% python3 -q
>>> import numpy as np
>>> np.set_printoptions(precision=2, suppress=True, linewidth=120)
>>> rd = lambda a: np.round(a, 2) + 0
>>> W0 = np.loadtxt("mat.csv", delimiter=",")
>>> W0
array([[-1.1, -0.3, -2.1, -2. ],
       [ 0.1, -1.4, -0.1, -0.6],
       [ 0.7,  0.3,  0.2,  0.9],
       [ 0. , -0.6, -0.9, -1.3]])
>>> A2 = np.linalg.inv(W0)
>>> rd(np.linalg.cond(W0))
np.float64(10.71)
>>> np.allclose(A2, W0.T)
False
>>> rd(W0 @ A2)
array([[1., 0., 0., 0.],
       [0., 1., 0., 0.],
       [0., 0., 1., 0.],
       [0., 0., 0., 1.]])
>>> rd(np.linalg.inv(A2))
array([[-1.1, -0.3, -2.1, -2. ],
       [ 0.1, -1.4, -0.1, -0.6],
       [ 0.7,  0.3,  0.2,  0.9],
       [ 0. , -0.6, -0.9, -1.3]])
>>> (np.abs(A2) > 1e-9).astype(int)
array([[1, 1, 1, 1],
       [1, 1, 1, 1],
       [1, 1, 1, 1],
       [1, 1, 1, 1]])
>>> m1 = np.load("x.npy")
>>> m1
array([[-1.1, -1.1,  7. ,  0. ],
       [-0.4,  0.4, -5. , -0.2],
       [-0.5, -0.5, -4. , -0.8]])
>>> f, v = m1[0], m1[2]
>>> f @ f
np.float64(51.42)
>>> pr = (f @ v) / (f @ f) * f
>>> rd(np.outer(f, v))
array([[  0.55,   0.55,   4.4 ,   0.88],
       [  0.55,   0.55,   4.4 ,   0.88],
       [ -3.5 ,  -3.5 , -28.  ,  -5.6 ],
       [  0.  ,   0.  ,   0.  ,   0.  ]])
>>> rd((v - pr) @ f)
np.float64(0.0)
>>> G = m1.T @ m1
>>> np.diag(G)
array([ 1.62,  1.62, 90.  ,  0.68])
>>> np.allclose(G, G.T)
True
>>> rd(np.linalg.svd(m1, compute_uv=False) ** 2)
array([91.02,  2.63,  0.28])
>>> rd(np.linalg.eigvalsh(G)[::-1])
array([91.02,  2.63,  0.28,  0.  ])
>>> rd(G)
array([[ 1.62,  1.3 , -3.7 ,  0.48],
       [ 1.3 ,  1.62, -7.7 ,  0.32],
       [-3.7 , -7.7 , 90.  ,  4.2 ],
       [ 0.48,  0.32,  4.2 ,  0.68]])
